>>> import numpy as np
>>> np.set_printoptions(precision=2, suppress=True, linewidth=120, floatmode="fixed")
>>> def tidy(a):
...     return np.round(a, 2) + 0
... 
>>> M2 = np.array([[1, 1], [1, -1]])
>>> rng = np.random.default_rng(377759)
>>> data = np.kron(M2, np.kron(M2, M2))[rng.permutation(8)][:8]
>>> print(data)
[[ 1  1 -1 -1 -1 -1  1  1]
 [ 1 -1 -1  1  1 -1 -1  1]
 [ 1 -1  1 -1  1 -1  1 -1]
 [ 1  1  1  1  1  1  1  1]
 [ 1 -1  1 -1 -1  1 -1  1]
 [ 1  1  1  1 -1 -1 -1 -1]
 [ 1 -1 -1  1 -1  1  1 -1]
 [ 1  1 -1 -1  1  1 -1 -1]]
>>> vec = np.array([0, -9, 2, 7, 5, -7, 1, -7])
>>> np.sign((data @ vec).round(6))
array([-1,  1,  1, -1, -1,  1,  1, -1])
>>> (data @ vec).argmax()
np.int64(2)
>>> data * vec
array([[ 0, -9, -2, -7, -5,  7,  1, -7],
       [ 0,  9, -2,  7,  5,  7, -1, -7],
       [ 0,  9,  2, -7,  5,  7,  1,  7],
       [ 0, -9,  2,  7,  5, -7,  1, -7],
       [ 0,  9,  2, -7, -5, -7, -1, -7],
       [ 0, -9,  2,  7, -5,  7, -1,  7],
       [ 0,  9, -2,  7, -5, -7,  1,  7],
       [ 0, -9, -2, -7,  5, -7, -1,  7]])
>>> np.linalg.norm(data @ vec) <= np.linalg.norm(data, 2) * np.linalg.norm(vec) + 1e-9
np.True_
>>> np.einsum("ij,j->i", data, vec)
array([-22,  18,  24,  -8, -16,   8,  10, -14])
>>> data @ np.ones(8)
array([0.00, 0.00, 0.00, 8.00, 0.00, 0.00, 0.00, 0.00])
>>> print(data.sum(axis=1))
[0 0 0 8 0 0 0 0]
>>> M2 = np.linalg.inv(data)
>>> tidy(np.linalg.inv(M2))
array([[ 1.00,  1.00, -1.00, -1.00, -1.00, -1.00,  1.00,  1.00],
       [ 1.00, -1.00, -1.00,  1.00,  1.00, -1.00, -1.00,  1.00],
       [ 1.00, -1.00,  1.00, -1.00,  1.00, -1.00,  1.00, -1.00],
       [ 1.00,  1.00,  1.00,  1.00,  1.00,  1.00,  1.00,  1.00],
       [ 1.00, -1.00,  1.00, -1.00, -1.00,  1.00, -1.00,  1.00],
       [ 1.00,  1.00,  1.00,  1.00, -1.00, -1.00, -1.00, -1.00],
       [ 1.00, -1.00, -1.00,  1.00, -1.00,  1.00,  1.00, -1.00],
       [ 1.00,  1.00, -1.00, -1.00,  1.00,  1.00, -1.00, -1.00]])
>>> tidy(np.linalg.det(data) * M2)
array([[ 512.00,  512.00,  512.00,  512.00,  512.00,  512.00,  512.00,  512.00],
       [ 512.00, -512.00, -512.00,  512.00, -512.00,  512.00, -512.00,  512.00],
       [-512.00, -512.00,  512.00,  512.00,  512.00,  512.00, -512.00, -512.00],
       [-512.00,  512.00, -512.00,  512.00, -512.00,  512.00,  512.00, -512.00],
       [-512.00,  512.00,  512.00,  512.00, -512.00, -512.00, -512.00,  512.00],
       [-512.00, -512.00, -512.00,  512.00,  512.00, -512.00,  512.00,  512.00],
       [ 512.00, -512.00,  512.00,  512.00, -512.00, -512.00,  512.00, -512.00],
       [ 512.00,  512.00, -512.00,  512.00,  512.00, -512.00, -512.00, -512.00]])
>>> M2 = data + rng.integers(-2, 3, (8, 1)) @ rng.integers(-2, 3, (1, 8))
>>> M2
array([[ 1,  1, -1, -1, -1, -1,  1,  1],
       [-1, -5, -1, -3, -1, -5, -3, -1],
       [-1, -5,  1, -5, -1, -5, -1, -3],
       [ 2,  3,  1,  3,  2,  3,  2,  2],
       [ 0, -3,  1, -3, -2, -1, -2,  0],
       [ 3,  5,  1,  5,  1,  3,  1,  1],
       [ 0, -3, -1, -1, -2, -1,  0, -2],
       [ 3,  5, -1,  3,  3,  5,  1,  1]])
>>> tidy(np.linalg.svd(M2 - data, compute_uv=False))
array([17.44,  0.00,  0.00,  0.00,  0.00,  0.00,  0.00,  0.00])
>>> np.abs(M2 - data).sum(axis=1)
array([ 0, 20, 20, 10, 10, 20, 10, 20])
>>> print(M2 - data)
[[ 0  0  0  0  0  0  0  0]
 [-2 -4  0 -4 -2 -4 -2 -2]
 [-2 -4  0 -4 -2 -4 -2 -2]
 [ 1  2  0  2  1  2  1  1]
 [-1 -2  0 -2 -1 -2 -1 -1]
 [ 2  4  0  4  2  4  2  2]
 [-1 -2  0 -2 -1 -2 -1 -1]
 [ 2  4  0  4  2  4  2  2]]
>>> print(data @ data.T)
[[8 0 0 0 0 0 0 0]
 [0 8 0 0 0 0 0 0]
 [0 0 8 0 0 0 0 0]
 [0 0 0 8 0 0 0 0]
 [0 0 0 0 8 0 0 0]
 [0 0 0 0 0 8 0 0]
 [0 0 0 0 0 0 8 0]
 [0 0 0 0 0 0 0 8]]
>>> data[:, 2] @ data[:, 4]
np.int64(0)
>>> tidy(np.linalg.norm(data, axis=0))
array([2.83, 2.83, 2.83, 2.83, 2.83, 2.83, 2.83, 2.83])
>>> W0 = np.array([[2, 1, 3, 0], [0, 2, 1, 0], [0, 0, 2, 0], [0, 0, 0, 1]])
>>> W0
array([[2, 1, 3, 0],
       [0, 2, 1, 0],
       [0, 0, 2, 0],
       [0, 0, 0, 1]])
>>> O = W0.astype(float).copy()
>>> for j in range(4):
...     O[:, j] -= O[:, :j] @ (O[:, :j].T @ O[:, j])
...     O[:, j] /= np.linalg.norm(O[:, j])
... 
>>> O
array([[1.00, 0.00, 0.00, 0.00],
       [0.00, 1.00, 0.00, 0.00],
       [0.00, 0.00, 1.00, 0.00],
       [0.00, 0.00, 0.00, 1.00]])
>>> u, r1 = W0[3], W0[0]
>>> print(u @ r1)
0
>>> print(u @ u)
1
>>> pr = (u @ r1) / (u @ u) * u
>>> r1 - pr
array([2.00, 1.00, 3.00, 0.00])
>>> pr
array([0.00, 0.00, 0.00, 0.00])
>>> O, V = np.linalg.qr(W0[:, :2])[0], np.linalg.qr(W0[:, 2:])[0]
>>> sv = np.linalg.svd(O.T @ V, compute_uv=False)
>>> tidy(np.degrees(np.arccos(sv.clip(0, 1))))
array([32.31, 90.00])
>>> print((sv > 0.9).sum())
0
>>> print(tidy(sv))
[0.85 0.00]
>>> w, V = np.linalg.eig(W0)
>>> tidy(np.sort(np.linalg.eigvals(W0 @ W0)))
array([1.00, 4.00, 4.00, 4.00])
>>> tidy(np.sort(np.linalg.eigvals(W0.T)))
array([1.00, 2.00, 2.00, 2.00])
>>> tidy(np.sort(np.linalg.eigvals(np.linalg.inv(W0))))
array([0.50, 0.50, 0.50, 1.00])
>>> print(w)
[2.00 2.00 2.00 1.00]
>>> np.linalg.matrix_power(W0 - np.diag(np.diag(W0)), 4)
array([[0, 0, 0, 0],
       [0, 0, 0, 0],
       [0, 0, 0, 0],
       [0, 0, 0, 0]])
>>> J = np.load("data.npy")
>>> J
array([[ 5,  4, -2,  4,  6,  6, -1],
       [ 4,  5, -1,  5,  6,  6, -2],
       [-2, -1,  1, -1, -2, -2,  0],
       [ 4,  5, -1,  5,  6,  6, -2],
       [ 6,  6, -2,  6,  8,  8, -2],
       [ 6,  6, -2,  6,  8,  8, -2],
       [-1, -2,  0, -2, -2, -2,  1]])
>>> u, r1 = J[0], J[2]
>>> u @ r1
np.int64(-44)
>>> pr = (u @ r1) / (u @ u) * u
>>> np.linalg.matrix_rank(np.outer(u, r1))
np.int64(1)
>>> np.outer(u, r1)
array([[-10,  -5,   5,  -5, -10, -10,   0],
       [ -8,  -4,   4,  -4,  -8,  -8,   0],
       [  4,   2,  -2,   2,   4,   4,   0],
       [ -8,  -4,   4,  -4,  -8,  -8,   0],
       [-12,  -6,   6,  -6, -12, -12,   0],
       [-12,  -6,   6,  -6, -12, -12,   0],
       [  2,   1,  -1,   1,   2,   2,   0]])
>>> M2 = W0 / np.sqrt((W0 ** 2).mean(axis=1, keepdims=True))
>>> tidy(np.linalg.norm(M2, axis=1))
array([2.00, 2.00, 2.00, 2.00])
>>> print(M2[2])
[0.00 0.00 2.00 0.00]
>>> np.linalg.matrix_rank(W0 - W0.mean(axis=1, keepdims=True))
np.int64(3)
>>> w, V = np.linalg.eigh(J)
>>> print(tidy(w.sum()), np.trace(J))
33.0 33
>>> tidy(np.abs(V[:, -1]))
array([0.38, 0.39, 0.12, 0.39, 0.51, 0.51, 0.13])
>>> tidy(np.linalg.eigvalsh(J + 3 * np.eye(7)))
array([ 3.00,  3.00,  3.00,  3.00,  3.00,  5.42, 33.58])
>>> tidy(w)
array([ 0.00,  0.00,  0.00,  0.00,  0.00,  2.42, 30.58])
>>> np.unique(w.round(6) + 0, return_counts=True)[1]
array([5, 1, 1])
>>> tidy(np.linalg.svd(J, compute_uv=False))
array([30.58,  2.42,  0.00,  0.00,  0.00,  0.00,  0.00])
>>> tidy(np.linalg.eigvalsh(J @ J))
array([  0.00,   0.00,   0.00,   0.00,   0.00,   5.86, 935.14])
>>> tidy(V.T @ J @ V)
array([[ 0.00,  0.00,  0.00,  0.00,  0.00,  0.00,  0.00],
       [ 0.00,  0.00,  0.00,  0.00,  0.00,  0.00,  0.00],
       [ 0.00,  0.00,  0.00,  0.00,  0.00,  0.00,  0.00],
       [ 0.00,  0.00,  0.00,  0.00,  0.00,  0.00,  0.00],
       [ 0.00,  0.00,  0.00,  0.00,  0.00,  0.00,  0.00],
       [ 0.00,  0.00,  0.00,  0.00,  0.00,  2.42,  0.00],
       [ 0.00,  0.00,  0.00,  0.00,  0.00,  0.00, 30.58]])
>>> tidy(V @ np.diag(w) @ V.T)
array([[ 5.00,  4.00, -2.00,  4.00,  6.00,  6.00, -1.00],
       [ 4.00,  5.00, -1.00,  5.00,  6.00,  6.00, -2.00],
       [-2.00, -1.00,  1.00, -1.00, -2.00, -2.00,  0.00],
       [ 4.00,  5.00, -1.00,  5.00,  6.00,  6.00, -2.00],
       [ 6.00,  6.00, -2.00,  6.00,  8.00,  8.00, -2.00],
       [ 6.00,  6.00, -2.00,  6.00,  8.00,  8.00, -2.00],
       [-1.00, -2.00,  0.00, -2.00, -2.00, -2.00,  1.00]])
